% ipython --no-banner

In [1]: import numpy as np

In [2]: from numpy import linalg as LA

In [3]: np.set_printoptions(precision=2, suppress=True, linewidth=140)

In [4]: M = np.array([[0, -2, -1, 0, -4, -2, 4],
   ...:     [-4, -24, 3, 4, 5, 3, 5],
   ...:     [-2, -4, -35, -2, -3, -1, -2],
   ...:     [-1, -1, 5, -1, 4, 4, -1],
   ...:     [-1, 0, 0, -4, 40, 1, -1],
   ...:     [2, 4, 4, 2, -3, 44, -1],
   ...:     [2, 4, 4, -2, 1, -5, 20]])

In [5]: M
Out[5]: 
array([[  0,  -2,  -1,   0,  -4,  -2,   4],
       [ -4, -24,   3,   4,   5,   3,   5],
       [ -2,  -4, -35,  -2,  -3,  -1,  -2],
       [ -1,  -1,   5,  -1,   4,   4,  -1],
       [ -1,   0,   0,  -4,  40,   1,  -1],
       [  2,   4,   4,   2,  -3,  44,  -1],
       [  2,   4,   4,  -2,   1,  -5,  20]])

In [6]: M.sum(axis=0)
Out[6]: array([ -4, -23, -20,  -3,  40,  44,  24])

In [7]: print(M.sum(axis=1))
[ -5  -8 -49   9  35  52  24]

In [8]: print(round(LA.norm(M), 2))
78.18

In [9]: M - M[0]
Out[9]: 
array([[  0,   0,   0,   0,   0,   0,   0],
       [ -4, -22,   4,   4,   9,   5,   1],
       [ -2,  -2, -34,  -2,   1,   1,  -6],
       [ -1,   1,   6,  -1,   8,   6,  -5],
       [ -1,   2,   1,  -4,  44,   3,  -5],
       [  2,   6,   5,   2,   1,  46,  -5],
       [  2,   6,   5,  -2,   5,  -3,  16]])

In [10]: print(np.diff(M, axis=0))
[[ -4 -22   4   4   9   5   1]
 [  2  20 -38  -6  -8  -4  -7]
 [  1   3  40   1   7   5   1]
 [  0   1  -5  -3  36  -3   0]
 [  3   4   4   6 -43  43   0]
 [  0   0   0  -4   4 -49  21]]

In [11]: LA.matrix_rank(M)
Out[11]: np.int64(7)

In [12]: rng = np.random.default_rng(7247)

In [13]: z = rng.permutation(7)

In [14]: z
Out[14]: array([0, 4, 6, 3, 1, 2, 5])

In [15]: other = M[z][:, z]

In [16]: print(np.diag(other))
[  0  40  20  -1 -24 -35  44]

In [17]: np.allclose(other, M)
Out[17]: False

In [18]: other
Out[18]: 
array([[  0,  -4,   4,   0,  -2,  -1,  -2],
       [ -1,  40,  -1,  -4,   0,   0,   1],
       [  2,   1,  20,  -2,   4,   4,  -5],
       [ -1,   4,  -1,  -1,  -1,   5,   4],
       [ -4,   5,   5,   4, -24,   3,   3],
       [ -2,  -3,  -2,  -2,  -4, -35,  -1],
       [  2,  -3,  -1,   2,   4,   4,  44]])

In [19]: LA.norm(M, axis=1).argmax()
Out[19]: np.int64(5)

In [20]: np.round(LA.norm(M) ** 2 / LA.norm(M, 2) ** 2, 2)
Out[20]: np.float64(2.93)

In [21]: np.round(LA.norm(M, 2), 2)
Out[21]: np.float64(45.65)

In [22]: print(round(float(LA.norm(M, 1)), 2), np.round(LA.norm(M, np.inf), 2))
60.0 60.0

In [23]: round(float(LA.norm(M, "nuc")), 2)
Out[23]: 169.9

In [24]: LA.norm(M, axis=1)
Out[24]: array([ 6.4 , 26.  , 35.54,  7.81, 40.24, 44.56, 21.59])

In [25]: other = np.array([[3, 1, 4],
    ...:     [7, 2, 5],
    ...:     [7, 0, 6],
    ...:     [9, 9, 0],
    ...:     [1, 9, 2],
    ...:     [6, 9, 3],
    ...:     [0, 9, 6]])

In [26]: np.vstack([M, other.T]).shape
Out[26]: (10, 7)

In [27]: M @ other
Out[27]: 
array([[ -37,  -22,   -6],
       [-100,  101,  -69],
       [-306,  -82, -259],
       [  44,   51,   35],
       [   7,  323,   73],
       [ 341,  388,  172],
       [  15,  136,  159]])

In [28]: LA.matrix_rank(np.vstack([M, other.T]))
Out[28]: np.int64(7)

In [29]: print(np.einsum("ij->j", M))
[ -4 -23 -20  -3  40  44  24]

In [30]: np.einsum("ik,kj->ji", M, other)
Out[30]: 
array([[ -37, -100, -306,   44,    7,  341,   15],
       [ -22,  101,  -82,   51,  323,  388,  136],
       [  -6,  -69, -259,   35,   73,  172,  159]])

In [31]: np.einsum("ij,ij->i", M, M)
Out[31]: array([  41,  676, 1263,   61, 1619, 1986,  466])
